$ python3 -q
>>> import numpy as np
>>> np.set_printoptions(precision=3, suppress=True, linewidth=200, sign=" ")
>>> A = np.loadtxt("run17.csv", delimiter=",")
>>> A
array([[ 0., -1.,  0.,  2., -3., -2.,  0., -2., -1., -3.,  0.,  0.,  0.,  0.,  0.,  1.],
       [ 3., -2.,  0.,  2.,  2., -2.,  0., -1., -1., -1.,  0.,  0.,  0.,  0.,  1.,  3.],
       [ 0.,  0.,  3.,  0.,  0.,  0., -3.,  0.,  0.,  0., -1., -3., -1.,  3.,  0.,  0.],
       [-2.,  3.,  0., -2.,  1.,  3.,  0., -1., -1.,  2.,  0.,  0.,  0.,  0.,  3.,  1.],
       [-3.,  0.,  0., -3., -2., -3.,  0.,  2., -3., -1.,  0.,  0.,  0.,  0.,  3.,  1.],
       [ 3.,  0.,  0.,  2.,  0.,  2.,  0., -2.,  0.,  0.,  0.,  0.,  0.,  0., -3.,  3.],
       [ 0.,  0.,  2.,  0.,  0.,  0., -3.,  0.,  0.,  0.,  1., -3.,  2.,  2.,  0.,  0.],
       [ 1.,  2.,  0.,  1., -1., -3.,  0., -2., -3.,  2.,  0.,  0.,  0.,  0.,  1., -3.],
       [ 2., -2.,  0., -3., -3.,  0.,  0., -1.,  3.,  0.,  0.,  0.,  0.,  0.,  1., -1.],
       [-1.,  0.,  0., -2.,  2.,  3.,  0., -3.,  1., -1.,  0.,  0.,  0.,  0.,  0., -1.],
       [ 0.,  0.,  3.,  0.,  0.,  0.,  3.,  0.,  0.,  0., -1., -2., -2.,  3.,  0.,  0.],
       [ 0.,  0., -1.,  0.,  0.,  0., -2.,  0.,  0.,  0., -3., -3., -2.,  3.,  0.,  0.],
       [ 0.,  0., -2.,  0.,  0.,  0.,  2.,  0.,  0.,  0.,  0., -1.,  0.,  0.,  0.,  0.],
       [ 0.,  0.,  3.,  0.,  0.,  0.,  2.,  0.,  0.,  0., -1.,  0.,  3.,  3.,  0.,  0.],
       [ 2., -3.,  0.,  0.,  3., -2.,  0.,  3., -1.,  2.,  0.,  0.,  0.,  0., -1.,  2.],
       [-3.,  3.,  0.,  3., -2., -3.,  0.,  3.,  0., -3.,  0.,  0.,  0.,  0.,  1., -2.]])
>>> x0 = np.array([5, 5, -1, 0, -2, 6, 4, -6, -7, -3, 1, 3, 1, -4, 3, -4])
>>> y = A @ x0
>>> y
array([ 13.,  -4., -38.,  33., -12.,  18., -28.,  41.,  -2.,  27., -12., -33.,   7.,  -5., -51., -12.])
>>> np.round(np.linalg.solve(A.T, A[5]), 3) + 0
array([ 0.,  0.,  0.,  0.,  0.,  1.,  0.,  0.,  0.,  0.,  0.,  0.,  0.,  0.,  0.,  0.])
>>> np.round(np.linalg.solve(A, -3 * y), 3) + 0
array([-15., -15.,   3.,   0.,   6., -18., -12.,  18.,  21.,   9.,  -3.,  -9.,  -3.,  12.,  -9.,  12.])
>>> np.round(np.linalg.solve(A, A[:, 15]), 3) + 0
array([ 0.,  0.,  0.,  0.,  0.,  0.,  0.,  0.,  0.,  0.,  0.,  0.,  0.,  0.,  0.,  1.])
>>> theta = np.radians(45)
>>> r_ = np.eye(16)
>>> r_[8, 8] = r_[9, 9] = np.cos(theta)
>>> r_[8, 9], r_[9, 8] = -np.sin(theta), np.sin(theta)
>>> B = A @ r_.T
>>> np.allclose(np.linalg.norm(A, axis=1), np.linalg.norm(B, axis=1))
True
>>> np.flatnonzero(np.linalg.matrix_power((A != 0) + (A.T != 0) + np.eye(16), 16)[12])
array([  2,   6,  10,  11,  12,  13])
>>> mat = np.loadtxt("out13.csv", delimiter=",")
>>> print(mat)
[[ 0.9 -2.3 -0.4 -0.1 -1.1 -1.7  0.9  0.  -1.4 -0.3  5.7]
 [-2.2  0.4  1.6  0.3  0.4 -1.  -0.1  0.4  0.  -0.5 -1.2]
 [-1.4 -0.7  0.4 -0.8 -0.4 -0.5  1.1  0.1 -0.5 -0.5 -1.8]
 [ 0.4 -1.4 -0.1 -1.6  0.  -1.5  1.5 -0.5  1.1  0.1 -3.6]
 [-0.1 -1.5  0.5 -0.4  0.3  0.9  0.5  0.2  1.1  1.  -3. ]
 [ 0.8  0.2  1.9 -0.6  2.5 -0.5  0.   2.  -0.6 -0.7  0.3]
 [ 0.3 -0.1  1.5 -1.2 -1.3 -1.3 -0.2  1.4  0.5  0.4  4.2]
 [ 0.   0.8  1.2  0.  -1.8 -1.3 -0.3 -0.4  0.8 -0.3  6. ]
 [-0.7 -1.8  1.3  0.2  0.  -0.6 -2.  -1.4  0.  -0.9  3.6]
 [-0.1  0.9 -0.4  1.3  1.2 -0.6  0.5 -0.7 -1.5 -1.5  3. ]
 [-0.1 -1.4 -0.6  1.   0.4  0.1  1.2 -1.4 -0.2 -1.2  2.4]
 [ 0.6  1.   0.  -1.2 -0.5  0.1 -0.4 -0.2  1.8  0.8 -3.6]
 [-0.7  1.2 -0.9  0.3 -0.2 -1.3 -0.7  1.5 -1.6  0.   0.6]
 [ 0.   0.1 -0.1 -1.6 -0.7  1.1  1.1  2.7 -1.3 -0.8 -1.8]
 [ 1.3 -1.6  0.9 -0.8 -2.  -0.4  0.9 -0.5 -0.4  0.6 -2.4]
 [-1.3 -1.   1.9  0.9  0.8  0.   0.2  0.3 -0.9 -0.1  3.3]]
>>> left, sigma, vt = np.linalg.svd(mat, full_matrices=False)
>>> print(np.round(vt @ vt.T, 3) + 0)
[[ 1.  0.  0.  0.  0.  0.  0.  0.  0.  0.  0.]
 [ 0.  1.  0.  0.  0.  0.  0.  0.  0.  0.  0.]
 [ 0.  0.  1.  0.  0.  0.  0.  0.  0.  0.  0.]
 [ 0.  0.  0.  1.  0.  0.  0.  0.  0.  0.  0.]
 [ 0.  0.  0.  0.  1.  0.  0.  0.  0.  0.  0.]
 [ 0.  0.  0.  0.  0.  1.  0.  0.  0.  0.  0.]
 [ 0.  0.  0.  0.  0.  0.  1.  0.  0.  0.  0.]
 [ 0.  0.  0.  0.  0.  0.  0.  1.  0.  0.  0.]
 [ 0.  0.  0.  0.  0.  0.  0.  0.  1.  0.  0.]
 [ 0.  0.  0.  0.  0.  0.  0.  0.  0.  1.  0.]
 [ 0.  0.  0.  0.  0.  0.  0.  0.  0.  0.  1.]]
>>> np.allclose(left * sigma @ vt, mat)
True
